% ipython --no-banner

In [1]: import numpy as np

In [2]: import numpy.linalg as la

In [3]: np.set_printoptions(precision=4, suppress=True, linewidth=120)

In [4]: rnd = lambda a: np.round(a, 4) + 0

In [5]: A = np.array([[0.0, 0.0, 0.0, 3.0, 1.0, 4.0, 7.0],
   ...:     [0.0, 0.0, 8.0, 1.0, 1.0, 8.0, 2.0],
   ...:     [0.0, 8.0, 0.0, 0.0, 0.0, 0.0, 0.0],
   ...:     [3.0, 1.0, 0.0, 0.0, 0.0, 0.0, 0.0],
   ...:     [1.0, 1.0, 0.0, 0.0, 0.0, 0.0, 0.0],
   ...:     [4.0, 8.0, 0.0, 0.0, 0.0, 0.0, 0.0],
   ...:     [7.0, 2.0, 0.0, 0.0, 0.0, 0.0, 0.0]])

In [6]: # equal to its transpose

In [7]: U, sigma, Vh = la.svd(A)

In [8]: evecs = Vh[:(sigma > 1e-8).sum()]

In [9]: rng = np.random.default_rng(30)

In [10]: x = A[6] + 3 * A[4] + rng.integers(2) * np.eye(7)[0]

In [11]: x
Out[11]: array([10.,  5.,  0.,  0.,  0.,  0.,  0.])

In [12]: rnd(np.diag(evecs.T @ evecs))
Out[12]: array([1.    , 1.    , 0.6358, 0.1299, 0.0144, 0.4959, 0.724 ])

In [13]: print(rnd(la.norm(x - evecs.T @ evecs @ x)))
0.0

In [14]: print(rnd(evecs.T @ evecs))
[[ 1.      0.      0.      0.      0.      0.      0.    ]
 [ 0.      1.      0.      0.      0.      0.      0.    ]
 [ 0.      0.      0.6358 -0.0795  0.0265  0.4238 -0.2119]
 [ 0.      0.     -0.0795  0.1299  0.0367  0.107   0.3065]
 [ 0.      0.      0.0265  0.0367  0.0144  0.071   0.0845]
 [ 0.      0.      0.4238  0.107   0.071   0.4959  0.2321]
 [ 0.      0.     -0.2119  0.3065  0.0845  0.2321  0.724 ]]

In [15]: arr = np.load("a.npy")

In [16]: arr
Out[16]: 
array([[-3.95, -1.  ,  5.  , -1.  , -5.  ,  3.  ],
       [-5.  ,  1.05,  3.  ,  5.  ,  3.  ,  2.  ],
       [-3.  , -3.  , -3.95,  3.  , -2.  , -2.  ],
       [-3.  ,  2.  ,  2.  ,  0.05, -5.  ,  1.  ],
       [ 1.  ,  5.  ,  4.  ,  4.  ,  5.05, -5.  ],
       [-4.  , -1.  ,  5.  , -1.  , -5.  ,  3.05]])

In [17]: np.argsort(-la.norm(arr, axis=0).round(6), kind="stable")[:3]
Out[17]: array([4, 2, 0])

In [18]: la.matrix_rank(arr, rtol=0.1)
Out[18]: np.int64(5)

In [19]: feats = np.array([[-3, 1, -3, 1, -3, 1],
    ...:     [0, 0, 0, 0, 0, 0],
    ...:     [1, 3, 1, 3, 1, 3],
    ...:     [-3, 1, -3, 1, -3, 1],
    ...:     [0, 0, 0, 0, 0, 0],
    ...:     [1, 3, 1, 3, 1, 3]])

In [20]: # column 2 repeats column 0

In [21]: def softmax(z):
    ...:     e = np.exp(z - z.max(axis=-1, keepdims=True))
    ...:     return e / e.sum(axis=-1, keepdims=True)
    ...: 

In [22]: rnd(softmax(10 * feats[3]))
Out[22]: array([0.    , 0.3333, 0.    , 0.3333, 0.    , 0.3333])

In [23]: print(rnd(softmax(feats[3])))
[0.006  0.3273 0.006  0.3273 0.006  0.3273]

In [24]: att = feats @ feats.T / np.sqrt(6)

In [25]: rnd(softmax(att + np.triu(np.full(att.shape, -np.inf), 1)))
Out[25]: 
array([[1. , 0. , 0. , 0. , 0. , 0. ],
       [0.5, 0.5, 0. , 0. , 0. , 0. ],
       [0. , 0. , 1. , 0. , 0. , 0. ],
       [0.5, 0. , 0. , 0.5, 0. , 0. ],
       [0.2, 0.2, 0.2, 0.2, 0.2, 0. ],
       [0. , 0. , 0.5, 0. , 0. , 0.5]])

In [26]: feats.reshape(-1, 2)
Out[26]: 
array([[-3,  1],
       [-3,  1],
       [-3,  1],
       [ 0,  0],
       [ 0,  0],
       [ 0,  0],
       [ 1,  3],
       [ 1,  3],
       [ 1,  3],
       [-3,  1],
       [-3,  1],
       [-3,  1],
       [ 0,  0],
       [ 0,  0],
       [ 0,  0],
       [ 1,  3],
       [ 1,  3],
       [ 1,  3]])

In [27]: T = feats.reshape(6, 2, -1)

In [28]: np.swapaxes(T, 1, 2)[4]
Out[28]: 
array([[0, 0],
       [0, 0],
       [0, 0]])

In [29]: print(T.sum(axis=1))
[[-2 -2 -2]
 [ 0  0  0]
 [ 4  4  4]
 [-2 -2 -2]
 [ 0  0  0]
 [ 4  4  4]]

In [30]: rk = la.matrix_rank(feats)

In [31]: rk
Out[31]: np.int64(2)

In [32]: null = la.svd(feats)[2][rk:].T

In [33]: [int(la.matrix_rank(feats[:i])) for i in range(1, len(feats) + 1)]
Out[33]: [1, 1, 2, 2, 2, 2]

In [34]: la.matrix_rank(feats.T @ feats), la.matrix_rank(feats @ feats.T)
Out[34]: (np.int64(2), np.int64(2))

In [35]: rnd(null @ null.T)
Out[35]: 
array([[ 0.6667,  0.    , -0.3333,  0.    , -0.3333,  0.    ],
       [ 0.    ,  0.6667,  0.    , -0.3333,  0.    , -0.3333],
       [-0.3333,  0.    ,  0.6667,  0.    , -0.3333,  0.    ],
       [ 0.    , -0.3333,  0.    ,  0.6667,  0.    , -0.3333],
       [-0.3333,  0.    , -0.3333,  0.    ,  0.6667,  0.    ],
       [ 0.    , -0.3333,  0.    , -0.3333,  0.    ,  0.6667]])

In [36]: [int(la.matrix_rank(np.delete(feats, i, axis=0))) for i in range(6)]
Out[36]: [2, 2, 2, 2, 2, 2]

In [37]: E = np.load("x.npy")

In [38]: E
Out[38]: 
array([[14,  1,  3, -1],
       [ 7, 10, -8,  0],
       [ 0, -6,  4,  0],
       [-6, -6, -1,  6]])

In [39]: x = np.array([0, 4, 2, 2])

In [40]: y = E @ x

In [41]: beta, lr = np.zeros(4), 1 / la.norm(E, 2) ** 2

In [42]: for i in range(30):
    ...:     beta -= lr * E.T @ (E @ beta - y)
    ...:     if i % 10 == 0: print(i, round(la.norm(E @ beta - y), 4))
    ...: 
0 8.7553
10 4.0124
20 3.861

In [43]: print(rnd(beta))
[ 0.5034  1.6842 -0.6577 -0.3162]
